% python3 -q
>>> import numpy as np
>>> np.set_printoptions(suppress=True, linewidth=200)
>>> M = np.load("case16.npy")
>>> M.round(2)
array([[ 2.92, -4.31, -5.15,  6.81],
       [ 7.49, -3.58, -3.44,  4.39],
       [ 8.74, -2.96, -2.42,  3.  ],
       [ 9.19, -2.61, -1.89,  2.27],
       [-8.96, -0.77, -2.51,  3.59],
       [-6.61, -2.35, -4.18,  5.77],
       [-9.92,  1.25, -0.01,  0.29],
       [-6.86, -2.23, -4.06,  5.61],
       [-9.24, -0.47, -2.15,  3.13],
       [ 9.76, -0.36,  1.16, -1.81],
       [-1.19,  4.27,  5.39, -7.17],
       [ 2.74, -4.31, -5.19,  6.86],
       [-3.77, -3.42, -5.11,  6.93],
       [ 8.06,  1.51,  3.32, -4.66],
       [ 3.3 ,  3.55,  5.2 , -7.04],
       [-8.8 ,  2.92,  2.36, -2.92]])
>>> round(float(np.linalg.norm(M, 1)), 2), round(np.linalg.norm(M, np.inf), 2)
(107.53, np.float64(19.23))
>>> np.round(np.linalg.norm(M) ** 2 / np.linalg.norm(M, 2) ** 2, 2)
np.float64(1.79)
>>> round(np.linalg.norm(M, 2), 2)
np.float64(29.89)
>>> vec = np.array([-1, 3, 2, -3])
>>> h = np.maximum(M @ vec, 0)
>>> np.round(M.T @ h, 2)
array([-188.64,  467.84,  581.2 , -771.55])
>>> np.flatnonzero(h > 1e-9)
array([ 6, 10, 13, 14, 15])
>>> labels = M[:, 2] > np.median(M[:, 2])
>>> f = M[labels].mean(axis=0) - M[~labels].mean(axis=0)
>>> np.argsort(-np.abs(f).round(6), kind="stable")
array([3, 2, 1, 0])
>>> T = np.stack([M, 4 * M, M[::-1]])
>>> (T @ M.T).shape
(3, 16, 16)
>>> np.linalg.matrix_rank(T.reshape(3, -1))
np.int64(2)
>>> np.linalg.matrix_rank(T)
array([2, 2, 2])
>>> np.round(np.einsum("bij,cij->bc", T, T), 2)
array([[ 1600.  ,  6400.  ,  -240.62],
       [ 6400.  , 25600.  ,  -962.49],
       [ -240.62,  -962.49,  1600.  ]])
>>> basis = M[[12, 9]].astype(float)
>>> for _ in range(7):
...     labels = np.linalg.norm(M[:, None] - basis, axis=-1).argmin(axis=1)
...     basis = np.array([M[labels == j].mean(axis=0) for j in range(2)])
... 
>>> labels
array([0, 1, 1, 1, 0, 0, 0, 0, 0, 1, 1, 0, 0, 1, 1, 0])
>>> np.round(basis[1] - basis[0], 2)
array([11.86,  1.49,  3.93, -5.58])
>>> X = np.load("test13.npy")
>>> X
array([[ 0.05,  2.  ,  0.  ],
       [ 2.  ,  1.05, -1.  ],
       [ 0.  ,  2.  ,  0.05]])
>>> np.round(np.abs(np.linalg.svd(X)[2][-1]), 2)
array([0.45, 0.02, 0.89])
>>> round(np.log10(np.linalg.cond(X)))
2
>>> np.linalg.matrix_rank(X, rtol=0.1)
np.int64(2)
>>> Q, r_ = np.linalg.qr(X)
>>> Q.shape, r_.shape
((3, 3), (3, 3))
>>> np.round(np.abs(np.diag(r_)), 2)
array([2.  , 2.81, 0.02])
>>> np.round(Q.T @ Q, 2) + 0
array([[1., 0., 0.],
       [0., 1., 0.],
       [0., 0., 1.]])
>>> left, sig, VT = np.linalg.svd(X)
>>> sig.round(2)
array([3.19, 1.98, 0.02])
>>> np.argmax(sig[:-1] / (sig[1:] + 1e-6)) + 1
np.int64(2)
>>> M2 = left[:, :2] @ np.diag(sig[:2]) @ VT[:2]
>>> round(float(np.linalg.norm(X - M2) / np.linalg.norm(X)), 2)
0.0
>>> np.linalg.matrix_rank(X, rtol=0.05)
np.int64(2)
>>> np.linalg.matrix_rank(M2)
np.int64(2)
>>> arr = np.array([[-2, 2, 0, 0, 0],
...     [-1, 1, 0, 0, 0],
...     [0, 0, 0, 0, 2],
...     [-1, 0, 0, -1, 0],
...     [0, 0, -2, 0, 2]])
>>> vec = np.array([1, 3, 1, 0, 2])
>>> h = np.maximum(arr @ vec, 0)
>>> np.flatnonzero(h > 1e-9)
array([0, 1, 2, 4])
>>> np.maximum(arr @ (3 * vec), 0)
array([12,  6, 12,  0,  6])
